% python3 -q
>>> import numpy as np
>>> np.set_printoptions(precision=3, suppress=True, linewidth=200, floatmode="fixed")
>>> W0 = np.loadtxt("run18.csv", delimiter=",")
>>> W0
array([[ 4.268, -4.851,  7.632],
       [ 6.366, -7.708, -0.249],
       [-0.641, -9.971, -0.408],
       [ 9.887,  1.464,  0.322],
       [-9.070,  3.885, -1.627],
       [-0.614,  3.720, -9.262],
       [ 4.976,  8.659, -0.500],
       [-1.769,  9.569,  2.303],
       [ 5.481,  7.274,  4.128],
       [-8.264, -1.759,  5.348],
       [-1.770, -9.817,  0.703],
       [ 5.044,  8.025,  3.188],
       [ 5.556,  0.062,  8.314]])
>>> Xs = (W0 - W0.mean(axis=0)) / W0.std(axis=0)
>>> np.argwhere(np.abs(Xs) > 2)
array([[5, 2]])
>>> b = np.linalg.lstsq(np.delete(Xs, 1, axis=1), Xs[:, 1])[0]
>>> round(1 - np.var(Xs[:, 1] - np.delete(Xs, 1, axis=1) @ b), 3)
np.float64(0.014)
>>> np.abs(b).argmax()
np.int64(0)
>>> np.linalg.norm(W0, axis=0)
array([20.621, 24.429, 16.673])
>>> np.round(np.linalg.norm(W0[6], 1), 3), np.round(np.linalg.norm(W0[6], np.inf), 3)
(np.float64(14.135), np.float64(8.659))
>>> round(float(np.linalg.norm(W0, "nuc")), 3)
61.34
>>> C = W0[[5, 3]].astype(float)
>>> for _ in range(3):
...     idx = np.linalg.norm(W0[:, None] - C, axis=-1).argmin(axis=1)
...     C = np.array([W0[idx == j].mean(axis=0) for j in range(2)])
... 
>>> idx
array([1, 1, 1, 1, 0, 0, 1, 0, 1, 0, 1, 1, 1])
>>> C
array([[-4.929,  3.854, -0.810],
       [ 4.352, -0.763,  2.570]])
>>> np.abs(C[1] - C[0]).argmax()
np.int64(0)
>>> Y = np.array([[0, 0], [0, 1], [2, 2]])
>>> np.einsum("ij->j", C)
array([-0.577,  3.091,  1.760])
>>> np.linalg.matrix_rank(np.vstack([C, Y.T]))
np.int64(3)
>>> Y.T @ C.T
array([[-1.619,  5.140],
       [ 2.235,  4.377]])
>>> C @ Y
array([[-1.619,  2.235],
       [ 5.140,  4.377]])
>>> np.vstack([C, Y.T]).shape
(4, 3)
>>> M = np.array([[0, 0, 0], [-18, 18, -9], [-8, 8, -4]])
>>> M
array([[  0,   0,   0],
       [-18,  18,  -9],
       [ -8,   8,  -4]])
>>> W1 = np.array([[-3, 2, 2, 3, 2, -1], [-3, -2, 0, 1, 0, -2], [3, -2, 3, -3, 1, 2]])
>>> b = np.array([1, 0, 2, 0, 2, 1])
>>> act = np.maximum(M @ W1 + b, 0)
>>> (act > 0).astype(int)
array([[1, 0, 1, 0, 1, 1],
       [0, 0, 0, 0, 0, 0],
       [0, 0, 0, 0, 0, 0]])
>>> act
array([[1, 0, 2, 0, 2, 1],
       [0, 0, 0, 0, 0, 0],
       [0, 0, 0, 0, 0, 0]])
>>> C = np.array([[2, 4, 3], [9, 5, 3], [1, 6, 6], [0, 7, 0], [1, 5, 5], [0, 8, 9]])
>>> W1 @ C
array([[ 16,  33,  10],
       [-24, -31, -33],
       [ -8,  20,  44]])
>>> def softmax(z):
...     e = np.exp(z - z.max(axis=-1, keepdims=True))
...     return e / e.sum(axis=-1, keepdims=True)
... 
>>> softmax(act).sum(axis=1)
array([1.000, 1.000, 1.000])
>>> softmax(act[2])
array([0.167, 0.167, 0.167, 0.167, 0.167, 0.167])
>>> softmax(act[2] + 3)
array([0.167, 0.167, 0.167, 0.167, 0.167, 0.167])
>>> S = act @ act.T / np.sqrt(6)
>>> softmax(S + np.triu(np.full(S.shape, -np.inf), 1))
array([[1.000, 0.000, 0.000],
       [0.500, 0.500, 0.000],
       [0.333, 0.333, 0.333]])
>>> softmax(S)[2] @ act
array([0.333, 0.000, 0.667, 0.000, 0.667, 0.333])
